$ python3 -q
>>> import numpy as np
>>> from numpy import linalg as LA
>>> np.set_printoptions(precision=2, suppress=True, linewidth=160, legacy="1.25")
>>> m1 = np.load("layer0.npy")
>>> m1
array([[-2.21,  0.52, -0.81,  0.12, -0.05],
       [ 0.52, -1.37, -0.42, -0.8 , -1.04],
       [-0.81, -0.42, -1.06,  0.23,  0.93],
       [ 0.12, -0.8 ,  0.23, -1.17,  0.64],
       [-0.05, -1.04,  0.93,  0.64, -1.19]])
>>> Q, evecs = LA.qr(m1[:, :1])[0], LA.qr(m1[:, 1:])[0]
>>> sig = LA.svd(Q.T @ evecs, compute_uv=False)
>>> (sig > 0.9).sum()
0
>>> np.round(LA.norm(Q @ Q.T - evecs @ evecs.T, 2), 2)
1.0
>>> arr = np.load("test14.npy")
>>> arr
array([[1.  , 0.7 , 0.49, 0.34, 0.24],
       [0.7 , 1.  , 0.7 , 0.49, 0.34],
       [0.49, 0.7 , 1.  , 0.7 , 0.49],
       [0.34, 0.49, 0.7 , 1.  , 0.7 ],
       [0.24, 0.34, 0.49, 0.7 , 1.  ]])
>>> Q, R = LA.qr(arr)
>>> np.abs(np.diag(R))
array([1.38, 0.5 , 0.49, 0.47, 0.42])
>>> Q.shape, R.shape
((5, 5), (5, 5))
>>> np.round(np.trace(Q @ Q.T), 2)
5.0
>>> R
array([[-1.38, -1.44, -1.32, -1.11, -0.87],
       [ 0.  , -0.5 , -0.68, -0.68, -0.56],
       [ 0.  ,  0.  , -0.49, -0.64, -0.6 ],
       [ 0.  ,  0.  ,  0.  , -0.47, -0.55],
       [ 0.  ,  0.  ,  0.  ,  0.  ,  0.42]])
>>> np.round(abs(R[0, 0]), 2), np.round(LA.norm(arr[:, 0]), 2)
(1.38, 1.38)
>>> np.unravel_index(np.abs(arr).argmax(), arr.shape)
(0, 0)
>>> np.round(LA.norm(arr), 2)
3.31
>>> np.abs(arr).max()
1.0
>>> arr.sum(axis=0)
array([2.77, 3.23, 3.38, 3.23, 2.77])
>>> LA.matrix_rank(arr)
5
>>> arr.sum(axis=1)
array([2.77, 3.23, 3.38, 3.23, 2.77])
>>> arr - arr[0]
array([[ 0.  ,  0.  ,  0.  ,  0.  ,  0.  ],
       [-0.3 ,  0.3 ,  0.21,  0.15,  0.1 ],
       [-0.51,  0.  ,  0.51,  0.36,  0.25],
       [-0.66, -0.21,  0.21,  0.66,  0.46],
       [-0.76, -0.36,  0.  ,  0.36,  0.76]])
>>> np.diff(arr, axis=0)
array([[-0.3 ,  0.3 ,  0.21,  0.15,  0.1 ],
       [-0.21, -0.3 ,  0.3 ,  0.21,  0.15],
       [-0.15, -0.21, -0.3 ,  0.3 ,  0.21],
       [-0.1 , -0.15, -0.21, -0.3 ,  0.3 ]])
>>> Y = np.array([[2, 2, 2], [2, 2, 2], [2, 0, 0], [2, 1, 0], [0, 1, 2]])
>>> arr @ Y
array([[5.06, 3.98, 3.88],
       [5.78, 4.23, 4.08],
       [5.78, 3.57, 3.36],
       [5.06, 3.36, 3.06],
       [3.54, 2.86, 3.16]])
>>> Y.T @ arr.T
array([[5.06, 5.78, 5.78, 5.06, 3.54],
       [3.98, 4.23, 3.57, 3.36, 2.86],
       [3.88, 4.08, 3.36, 3.06, 3.16]])
>>> np.vstack([arr, Y.T]).shape
(8, 5)
>>> LA.matrix_rank(arr @ Y)
3
>>> F = np.array([[1, 0, 0, 0, 0],
...     [2, 1, 0, 0, 0],
...     [0, 1, 1, 0, 0],
...     [1, 1, 3, 1, 0],
...     [0, 0, 0, 3, 1]])
>>> round(float(LA.norm(F, 2) / LA.norm(F)), 2)
0.73
>>> x0 = np.array([3, 2, 3, 0, 0])
>>> h = np.maximum(F @ x0, 0)
>>> np.maximum(F @ (3 * x0), 0)
array([ 9, 24, 15, 42,  0])
>>> np.tanh(F @ x0)
array([1., 1., 1., 1., 0.])
>>> F * (h > 1e-9)[:, None]
array([[1, 0, 0, 0, 0],
       [2, 1, 0, 0, 0],
       [0, 1, 1, 0, 0],
       [1, 1, 3, 1, 0],
       [0, 0, 0, 0, 0]])
>>> h
array([ 3,  8,  5, 14,  0])
>>> F.T @ h
array([33, 27, 47, 14,  0])
>>> x0 = np.array([-3, 3, 2, -3, 0])
>>> np.einsum("ij,j->i", F, x0)
array([-3, -3,  5,  3, -9])
>>> F @ x0
array([-3, -3,  5,  3, -9])
>>> np.sign((F @ x0).round(6))
array([-1, -1,  1,  1, -1])
>>> Y = LA.inv(F)
>>> np.round(LA.det(F) * LA.det(Y), 2)
1.0
>>> Y
array([[ 1.,  0.,  0.,  0.,  0.],
       [-2.,  1.,  0.,  0.,  0.],
       [ 2., -1.,  1.,  0.,  0.],
       [-5.,  2., -3.,  1.,  0.],
       [15., -6.,  9., -3.,  1.]])
>>> round(float(LA.slogdet(F)[0]), 2)
1.0
>>> LA.det(F) * Y
array([[ 1.,  0.,  0.,  0.,  0.],
       [-2.,  1.,  0.,  0.,  0.],
       [ 2., -1.,  1.,  0.,  0.],
       [-5.,  2., -3.,  1.,  0.],
       [15., -6.,  9., -3.,  1.]])
>>> X = np.array([[2, -2, 1, 1, -1],
...     [3, -2, 1, -2, -1],
...     [-2, -2, -1, 0, 3],
...     [-1, 0, 0, 3, 0]])
>>> left, sig, vt = LA.svd(X, full_matrices=False)
>>> np.round(vt @ vt.T, 2) + 0
array([[1., 0., 0., 0.],
       [0., 1., 0., 0.],
       [0., 0., 1., 0.],
       [0., 0., 0., 1.]])
>>> np.round(left.T @ X @ vt.T, 2) + 0
array([[5.69, 0.  , 0.  , 0.  ],
       [0.  , 3.8 , 0.  , 0.  ],
       [0.  , 0.  , 3.34, 0.  ],
       [0.  , 0.  , 0.  , 0.  ]])
>>> sig.round(2) + 0
array([5.69, 3.8 , 3.34, 0.  ])
>>> np.round(left.T @ left, 2) + 0
array([[1., 0., 0., 0.],
       [0., 1., 0., 0.],
       [0., 0., 1., 0.],
       [0., 0., 0., 1.]])
>>> np.abs(left[:, 0]).round(6).argmax()
1
>>> (sig > 1e-8).sum()
3
>>> left.shape, sig.shape, vt.shape
((4, 4), (4,), (4, 5))
>>> np.allclose(left * sig @ vt, X)
True
>>> np.round(sig / sig[0], 2) + 0
array([1.  , 0.67, 0.59, 0.  ])
>>> np.cumsum(sig ** 2) / np.sum(sig ** 2)
array([0.56, 0.81, 1.  , 1.  ])
>>> r = LA.matrix_rank(X)
>>> r
3
>>> ns = LA.svd(X)[2][r:].T
>>> np.allclose(X @ ns, 0)
True
>>> np.round(X @ ns, 2) + 0
array([[0., 0.],
       [0., 0.],
       [0., 0.],
       [0., 0.]])
>>> J = np.array([[9, 3, 2, -3],
...     [9, 0, 3, -3],
...     [-9, 2, 3, 3],
...     [6, -1, -2, -2],
...     [3, 3, 1, -1]])
>>> left, sig, vt = LA.svd(J)
>>> sig.round(2) + 0
array([17.91,  6.42,  2.8 ,  0.  ])
>>> Y = left[:, :3] @ np.diag(sig[:3]) @ vt[:3]
>>> Y.round(2) + 0
array([[ 9.,  3.,  2., -3.],
       [ 9.,  0.,  3., -3.],
       [-9.,  2.,  3.,  3.],
       [ 6., -1., -2., -2.],
       [ 3.,  3.,  1., -1.]])
>>> round(LA.norm(J - Y) / LA.norm(J), 2)
0.0
>>> LA.matrix_rank(J, rtol=0.05)
3
>>> LA.matrix_rank(Y)
3
>>> np.round(np.abs(J - Y).max(), 2)
0.0
>>> M = np.loadtxt("x.csv", delimiter=",")
>>> M
array([[-0.18,  0.6 ,  0.1 ],
       [ 0.37,  0.9 , -0.1 ],
       [-1.13, -0.2 ,  0.3 ],
       [ 2.43,  1.6 , -0.9 ],
       [-6.58,  0.3 ,  2.3 ],
       [ 4.06,  0.6 , -1.2 ],
       [ 0.67, -0.6 , -0.3 ],
       [-1.5 ,  1.  ,  0.5 ],
       [ 0.21,  0.  ,  0.  ],
       [-2.52,  1.2 ,  0.9 ],
       [-4.48, -0.2 ,  1.5 ],
       [ 1.79,  2.  , -0.4 ],
       [ 0.54, -0.7 , -0.2 ],
       [ 2.92,  1.8 , -1.  ],
       [-2.24, -0.8 ,  0.7 ],
       [-2.91,  0.9 ,  0.8 ],
       [-4.04, -0.3 ,  1.3 ]])
>>> cov = M.T @ M
>>> np.diag(cov)
array([138.12,  16.33,  15.07])
>>> LA.svd(M, compute_uv=False) ** 2
array([153.8 ,  15.61,   0.11])
>>> cov = np.cov(M, rowvar=False)
>>> cov
array([[ 8.05,  0.98, -2.64],
       [ 0.98,  0.78, -0.3 ],
       [-2.64, -0.3 ,  0.87]])
>>> np.argsort(-M.std(axis=0).round(6), kind="stable")
array([0, 2, 1])
>>> LA.eigvalsh(cov)[::-1]
array([9.04, 0.65, 0.01])
>>> round(float(np.corrcoef(M[:, 0], M[:, 2])[0, 1]), 2)
-1.0
>>> cov.shape
(3, 3)
>>> np.corrcoef(M.T)
array([[ 1.  ,  0.39, -1.  ],
       [ 0.39,  1.  , -0.37],
       [-1.  , -0.37,  1.  ]])
>>> np.median(M, axis=0)
array([-0.18,  0.6 ,  0.1 ])
